$ python3 -q
>>> import numpy as np
>>> np.set_printoptions(precision=2, suppress=True, linewidth=100)
>>> def tidy(a):
...     return np.round(a, 2) + 0
... 
>>> M = np.load("arr.npy")
>>> M
array([[-2.,  0.,  3.,  9.,  4.,  2.,  7.,  5.,  6.,  9.,  2.,  3.],
       [ 0., -3.,  0.,  0.,  0.,  0.,  0.,  0.,  0.,  0.,  0.,  0.],
       [ 3.,  0.,  6., 27., 12.,  6., 21., 15., 18., 27.,  6.,  9.],
       [ 9.,  0., 27., 78., 36., 18., 63., 45., 54., 81., 18., 27.],
       [ 4.,  0., 12., 36., 13.,  8., 28., 20., 24., 36.,  8., 12.],
       [ 2.,  0.,  6., 18.,  8.,  1., 14., 10., 12., 18.,  4.,  6.],
       [ 7.,  0., 21., 63., 28., 14., 46., 35., 42., 63., 14., 21.],
       [ 5.,  0., 15., 45., 20., 10., 35., 22., 30., 45., 10., 15.],
       [ 6.,  0., 18., 54., 24., 12., 42., 30., 33., 54., 12., 18.],
       [ 9.,  0., 27., 81., 36., 18., 63., 45., 54., 78., 18., 27.],
       [ 2.,  0.,  6., 18.,  8.,  4., 14., 10., 12., 18.,  1.,  6.],
       [ 3.,  0.,  9., 27., 12.,  6., 21., 15., 18., 27.,  6.,  6.]])
>>> M @ M
array([[  318.,     0.,   927.,  2781.,  1236.,   618.,  2163.,  1545.,  1854.,  2781.,   618.,
          927.],
       [    0.,     9.,     0.,     0.,     0.,     0.,     0.,     0.,     0.,     0.,     0.,
            0.],
       [  927.,     0.,  2790.,  8343.,  3708.,  1854.,  6489.,  4635.,  5562.,  8343.,  1854.,
         2781.],
       [ 2781.,     0.,  8343., 25038., 11124.,  5562., 19467., 13905., 16686., 25029.,  5562.,
         8343.],
       [ 1236.,     0.,  3708., 11124.,  4953.,  2472.,  8652.,  6180.,  7416., 11124.,  2472.,
         3708.],
       [  618.,     0.,  1854.,  5562.,  2472.,  1245.,  4326.,  3090.,  3708.,  5562.,  1236.,
         1854.],
       [ 2163.,     0.,  6489., 19467.,  8652.,  4326., 15150., 10815., 12978., 19467.,  4326.,
         6489.],
       [ 1545.,     0.,  4635., 13905.,  6180.,  3090., 10815.,  7734.,  9270., 13905.,  3090.,
         4635.],
       [ 1854.,     0.,  5562., 16686.,  7416.,  3708., 12978.,  9270., 11133., 16686.,  3708.,
         5562.],
       [ 2781.,     0.,  8343., 25029., 11124.,  5562., 19467., 13905., 16686., 25038.,  5562.,
         8343.],
       [  618.,     0.,  1854.,  5562.,  2472.,  1236.,  4326.,  3090.,  3708.,  5562.,  1245.,
         1854.],
       [  927.,     0.,  2781.,  8343.,  3708.,  1854.,  6489.,  4635.,  5562.,  8343.,  1854.,
         2790.]])
>>> tidy(np.sort(np.abs(np.linalg.eigvals(M))))
array([  3.,   3.,   3.,   3.,   3.,   3.,   3.,   3.,   3.,   3.,   3., 312.])
>>> np.allclose(M, M.T)
True
>>> np.allclose(M @ M.T, M.T @ M)
True
>>> tidy(np.linalg.norm(M, 2) / np.linalg.norm(M))
np.float64(1.0)
>>> np.linalg.matrix_rank(M, rtol=0.1)
np.int64(1)
>>> np.linalg.cond(M) > 100
np.True_
>>> rng = np.random.default_rng(96)
>>> idx = rng.permutation(12)
>>> idx
array([ 1,  3, 10, 11,  8,  2,  7,  9,  6,  5,  4,  0])
>>> B = M[idx][:, idx]
>>> np.trace(B)
np.float64(279.0)
>>> np.diag(B)
array([-3., 78.,  1.,  6., 33.,  6., 22., 78., 46.,  1., 13., -2.])
>>> tidy(np.sort(np.abs(np.linalg.eigvals(B))))
array([  3.,   3.,   3.,   3.,   3.,   3.,   3.,   3.,   3.,   3.,   3., 312.])
>>> feats = np.load("block3.npy")
>>> feats
array([[ -0.77,   7.73,   0.43,   4.63,  14.62,  -2.61],
       [  0.75,   0.84,  -0.51,  -7.57,   0.91,   0.83],
       [  2.15,   2.32,  -1.3 ,  15.55,  -3.88,   1.66],
       [  2.74, -10.3 ,  -2.69,   4.96,   5.1 ,  -0.62],
       [  3.69,  -8.01,  -3.79,   3.49,  -2.16,  -5.16],
       [ -1.85,   9.01,  -0.85,   0.81,  -7.42,  -0.26],
       [ -3.29,   2.09,   0.23,   4.51,   5.6 ,  -2.32],
       [  6.11,   4.71,  -2.11,   3.67,  14.14,  -0.18],
       [ -6.82,  -6.59,   0.07,  -9.7 ,  -2.04,  -0.31],
       [  3.39,  -1.57,  -0.02,  12.44,  -0.41,   1.08],
       [ -2.53,   0.18,   1.57,  17.38,  14.73,   0.78],
       [  1.34,  -5.77,  -2.68,  -1.96,  -0.46,   2.18],
       [ -1.91,  12.43,   1.83, -18.2 ,  -0.89,   2.51],
       [  0.07,   7.81,   1.87,  18.56,  -5.81,   0.63]])
>>> cen = feats - feats.mean(axis=0)
>>> left, sig, Vh = np.linalg.svd(cen, full_matrices=False)
>>> np.linalg.matrix_rank(cen)
np.int64(6)
>>> tidy(sig ** 2 / (sig ** 2).sum())
array([0.49, 0.23, 0.21, 0.05, 0.02, 0.  ])
>>> np.abs(Vh[0]).argmax()
np.int64(3)
>>> x0 = np.array([-1, -2, 2, -2, 1, 3])
>>> y = feats @ x0
>>> tidy(np.linalg.lstsq(feats, y)[0])
array([-1., -2.,  2., -2.,  1.,  3.])
>>> y = y + 0.02 * rng.normal(size=14)
>>> tidy(y)
array([-16.31,  15.07, -39.38,   5.81, -19.87, -27.68, -10.82, -13.47,  36.58, -22.34, -12.36,
        14.85,  23.71, -52.98])
>>> coef, *_ = np.linalg.lstsq(feats, y)
>>> tidy(feats.T @ (y - feats @ coef))
array([0., 0., 0., 0., 0., 0.])
>>> coef.round()
array([-1., -2.,  2., -2.,  1.,  3.])
>>> x0 = np.array([-7, -4, 6, 8, -5, -3, 0, 5, 7, 4, 0, -2])
>>> h1 = np.maximum(M @ x0, 0)
>>> np.maximum(M @ x0, 0) - np.maximum(-M @ x0, 0)
array([ 175.,   12.,  444., 1362.,  631.,  317., 1078.,  755.,  903., 1374.,  308.,  468.])
>>> np.maximum(M @ (3 * x0), 0)
array([ 525.,   36., 1332., 4086., 1893.,  951., 3234., 2265., 2709., 4122.,  924., 1404.])
>>> M.T @ h1
array([ 47523.,    -36., 142812., 428346., 190299.,  95145., 333102., 237975., 285579., 428310.,
        95172., 142740.])
>>> ang = rng.uniform(0, 2 * np.pi, 19)
>>> Q, _ = np.linalg.qr(np.array([[0.4, 0.2],
...     [0.4, -0.7],
...     [-2.3, 0.5],
...     [-0.4, 0.6],
...     [0.5, 1.5],
...     [0.8, 1.0],
...     [0.4, 0.4],
...     [1.3, -0.4],
...     [0.4, 1.6],
...     [-0.2, -0.1],
...     [0.1, 0.5]]))
>>> E = 3 * np.c_[np.cos(ang), np.sin(ang)] @ Q.T
>>> tidy(E)
array([[-0.35, -0.58,  2.42,  0.55, -0.12, -0.54, -0.3 , -1.4 ,  0.01,  0.17,  0.03],
       [-0.45, -0.08,  1.93,  0.12, -1.08, -1.15, -0.54, -1.04, -1.03,  0.23, -0.3 ],
       [ 0.36, -0.52, -0.46,  0.42,  1.68,  1.31,  0.56,  0.15,  1.74, -0.18,  0.53],
       [ 0.43,  0.29, -2.22, -0.31,  0.73,  0.96,  0.46,  1.24,  0.65, -0.22,  0.18],
       [-0.39,  0.45,  0.7 , -0.36, -1.65, -1.33, -0.57, -0.28, -1.69,  0.19, -0.51],
       [-0.33, -0.61,  2.42,  0.58, -0.02, -0.48, -0.27, -1.41,  0.11,  0.17,  0.06],
       [-0.44, -0.26,  2.19,  0.28, -0.78, -0.99, -0.47, -1.21, -0.7 ,  0.22, -0.2 ],
       [ 0.19,  0.81, -2.22, -0.74, -0.63, -0.04,  0.05,  1.33, -0.78, -0.09, -0.26],
       [-0.24, -0.76,  2.32,  0.7 ,  0.42, -0.14, -0.12, -1.38,  0.56,  0.12,  0.2 ],
       [-0.31, -0.65,  2.41,  0.61,  0.08, -0.4 , -0.24, -1.41,  0.22,  0.16,  0.09],
       [ 0.31, -0.64, -0.03,  0.53,  1.7 ,  1.25,  0.52, -0.1 ,  1.78, -0.15,  0.55],
       [ 0.09,  0.87, -1.93, -0.78, -0.97, -0.34, -0.09,  1.19, -1.12, -0.04, -0.37],
       [ 0.41, -0.35, -0.99,  0.26,  1.58,  1.34,  0.58,  0.46,  1.6 , -0.21,  0.48],
       [-0.37,  0.5 ,  0.54, -0.4 , -1.67, -1.32, -0.56, -0.19, -1.72,  0.19, -0.53],
       [ 0.23, -0.75,  0.48,  0.64,  1.65,  1.11,  0.45, -0.4 ,  1.76, -0.11,  0.55],
       [ 0.39,  0.46, -2.37, -0.45,  0.4 ,  0.74,  0.38,  1.35,  0.29, -0.2 ,  0.07],
       [ 0.08,  0.87, -1.9 , -0.78, -1.  , -0.37, -0.1 ,  1.18, -1.15, -0.04, -0.38],
       [ 0.44, -0.18, -1.4 ,  0.11,  1.42,  1.3 ,  0.58,  0.71,  1.42, -0.22,  0.42],
       [-0.27,  0.69, -0.19, -0.59, -1.69, -1.2 , -0.49,  0.24, -1.78,  0.14, -0.55]])
>>> # looks like rank 2
>>> left, sig, Vh = np.linalg.svd(E, full_matrices=False)
>>> tidy(Vh @ Vh.T)
array([[1., 0., 0., 0., 0., 0., 0., 0., 0., 0., 0.],
       [0., 1., 0., 0., 0., 0., 0., 0., 0., 0., 0.],
       [0., 0., 1., 0., 0., 0., 0., 0., 0., 0., 0.],
       [0., 0., 0., 1., 0., 0., 0., 0., 0., 0., 0.],
       [0., 0., 0., 0., 1., 0., 0., 0., 0., 0., 0.],
       [0., 0., 0., 0., 0., 1., 0., 0., 0., 0., 0.],
       [0., 0., 0., 0., 0., 0., 1., 0., 0., 0., 0.],
       [0., 0., 0., 0., 0., 0., 0., 1., 0., 0., 0.],
       [0., 0., 0., 0., 0., 0., 0., 0., 1., 0., 0.],
       [0., 0., 0., 0., 0., 0., 0., 0., 0., 1., 0.],
       [0., 0., 0., 0., 0., 0., 0., 0., 0., 0., 1.]])
>>> left.shape, sig.shape, Vh.shape
((19, 11), (11,), (11, 11))
>>> tidy(np.sqrt((sig ** 2).sum())), tidy(np.linalg.norm(E))
(np.float64(13.08), np.float64(13.08))
>>> tidy(np.abs(Vh[0]))
array([0.15, 0.05, 0.68, 0.06, 0.32, 0.36, 0.17, 0.37, 0.3 , 0.07, 0.09])
>>> blk = np.stack([E, 2 * E, E[::-1]])
>>> (blk @ E.T).shape
(3, 19, 19)
>>> tidy(np.einsum("bij,cij->bc", blk, blk))
array([[171.  , 342.  ,  -3.31],
       [342.  , 684.  ,  -6.62],
       [ -3.31,  -6.62, 171.  ]])
>>> np.linalg.matrix_rank(E, rtol=0.1)
np.int64(2)
>>> np.linalg.cond(E) > 100
np.True_
>>> np.argsort(-np.linalg.norm(E, axis=0).round(6), kind="stable")[:3]
array([2, 8, 4])
>>> left, sig, Vh = np.linalg.svd(E)
>>> tidy(sig)
array([9.77, 8.69, 0.  , 0.  , 0.  , 0.  , 0.  , 0.  , 0.  , 0.  , 0.  ])
>>> np.argmax(sig[:-1] / (sig[1:] + 1e-6)) + 1
np.int64(2)
>>> B = left[:, :2] @ np.diag(sig[:2]) @ Vh[:2]
>>> np.linalg.matrix_rank(B)
np.int64(2)
>>> tidy(np.linalg.norm(E - B) / np.linalg.norm(E))
np.float64(0.0)
>>> np.linalg.matrix_rank(E, rtol=0.05)
np.int64(2)
>>> left, sig, Vh = np.linalg.svd(E)
>>> vecs = Vh[:(sig > 1e-8).sum()]
>>> x0 = E[14] + 3 * E[16] + rng.integers(2) * np.eye(11)[0]
>>> tidy(x0)
array([ 0.47,  1.86, -5.23, -1.7 , -1.35,  0.01,  0.16,  3.14, -1.7 , -0.23, -0.58])
>>> np.allclose(vecs.T @ vecs @ x0, x0)
True
>>> tidy(np.linalg.norm(x0 - vecs.T @ vecs @ x0))
np.float64(0.0)
>>> tidy(vecs.T @ vecs)
array([[ 0.02,  0.  , -0.09,  0.  ,  0.06,  0.06,  0.03,  0.05,  0.06, -0.01,  0.02],
       [ 0.  ,  0.09, -0.16, -0.08, -0.12, -0.06, -0.02,  0.1 , -0.13,  0.  , -0.04],
       [-0.09, -0.16,  0.65,  0.15, -0.02, -0.14, -0.08, -0.38,  0.02,  0.05,  0.01],
       [ 0.  , -0.08,  0.15,  0.07,  0.1 ,  0.04,  0.01, -0.1 ,  0.11,  0.  ,  0.04],
       [ 0.06, -0.12, -0.02,  0.1 ,  0.32,  0.24,  0.1 , -0.01,  0.34, -0.03,  0.1 ],
       [ 0.06, -0.06, -0.14,  0.04,  0.24,  0.2 ,  0.09,  0.06,  0.24, -0.03,  0.07],
       [ 0.03, -0.02, -0.08,  0.01,  0.1 ,  0.09,  0.04,  0.04,  0.1 , -0.01,  0.03],
       [ 0.05,  0.1 , -0.38, -0.1 , -0.01,  0.06,  0.04,  0.22, -0.03, -0.02, -0.01],
       [ 0.06, -0.13,  0.02,  0.11,  0.34,  0.24,  0.1 , -0.03,  0.35, -0.03,  0.11],
       [-0.01,  0.  ,  0.05,  0.  , -0.03, -0.03, -0.01, -0.02, -0.03,  0.01, -0.01],
       [ 0.02, -0.04,  0.01,  0.04,  0.1 ,  0.07,  0.03, -0.01,  0.11, -0.01,  0.03]])
